In [1]: import numpy as np

In [2]: np.set_printoptions(suppress=True, linewidth=160)

In [3]: J = np.load("arr.npy")

In [4]: J
Out[4]: 
array([[-1,  0,  0,  0,  0,  0,  0,  0,  0],
       [ 0,  0,  0,  0,  0,  0,  0,  0,  0],
       [ 0,  0, -1,  0,  0,  0,  0,  0,  0],
       [ 0,  0,  0,  2,  0,  0,  0,  0,  0],
       [ 0,  0,  0,  0, -2,  0,  0,  0,  0],
       [ 0,  0,  0,  0,  0, -5,  0,  0,  0],
       [ 0,  0,  0,  0,  0,  0,  4,  0,  0],
       [ 0,  0,  0,  0,  0,  0,  0,  4,  0],
       [ 0,  0,  0,  0,  0,  0,  0,  0,  4]])

In [5]: # splits into 9 blocks

In [6]: (np.linalg.matrix_power((J != 0) + (J.T != 0) + np.eye(9), 9) > 0).astype(int)
Out[6]: 
array([[1, 0, 0, 0, 0, 0, 0, 0, 0],
       [0, 1, 0, 0, 0, 0, 0, 0, 0],
       [0, 0, 1, 0, 0, 0, 0, 0, 0],
       [0, 0, 0, 1, 0, 0, 0, 0, 0],
       [0, 0, 0, 0, 1, 0, 0, 0, 0],
       [0, 0, 0, 0, 0, 1, 0, 0, 0],
       [0, 0, 0, 0, 0, 0, 1, 0, 0],
       [0, 0, 0, 0, 0, 0, 0, 1, 0],
       [0, 0, 0, 0, 0, 0, 0, 0, 1]])

In [7]: J @ J
Out[7]: 
array([[ 1,  0,  0,  0,  0,  0,  0,  0,  0],
       [ 0,  0,  0,  0,  0,  0,  0,  0,  0],
       [ 0,  0,  1,  0,  0,  0,  0,  0,  0],
       [ 0,  0,  0,  4,  0,  0,  0,  0,  0],
       [ 0,  0,  0,  0,  4,  0,  0,  0,  0],
       [ 0,  0,  0,  0,  0, 25,  0,  0,  0],
       [ 0,  0,  0,  0,  0,  0, 16,  0,  0],
       [ 0,  0,  0,  0,  0,  0,  0, 16,  0],
       [ 0,  0,  0,  0,  0,  0,  0,  0, 16]])

In [8]: (J != 0).astype(int)
Out[8]: 
array([[1, 0, 0, 0, 0, 0, 0, 0, 0],
       [0, 0, 0, 0, 0, 0, 0, 0, 0],
       [0, 0, 1, 0, 0, 0, 0, 0, 0],
       [0, 0, 0, 1, 0, 0, 0, 0, 0],
       [0, 0, 0, 0, 1, 0, 0, 0, 0],
       [0, 0, 0, 0, 0, 1, 0, 0, 0],
       [0, 0, 0, 0, 0, 0, 1, 0, 0],
       [0, 0, 0, 0, 0, 0, 0, 1, 0],
       [0, 0, 0, 0, 0, 0, 0, 0, 1]])

In [9]: np.flatnonzero(np.linalg.matrix_power((J != 0) + (J.T != 0) + np.eye(9), 9)[0])
Out[9]: array([0])

In [10]: np.round(np.sort(np.linalg.eigvals(J).real), 2)
Out[10]: array([-5., -2., -1., -1.,  0.,  2.,  4.,  4.,  4.])
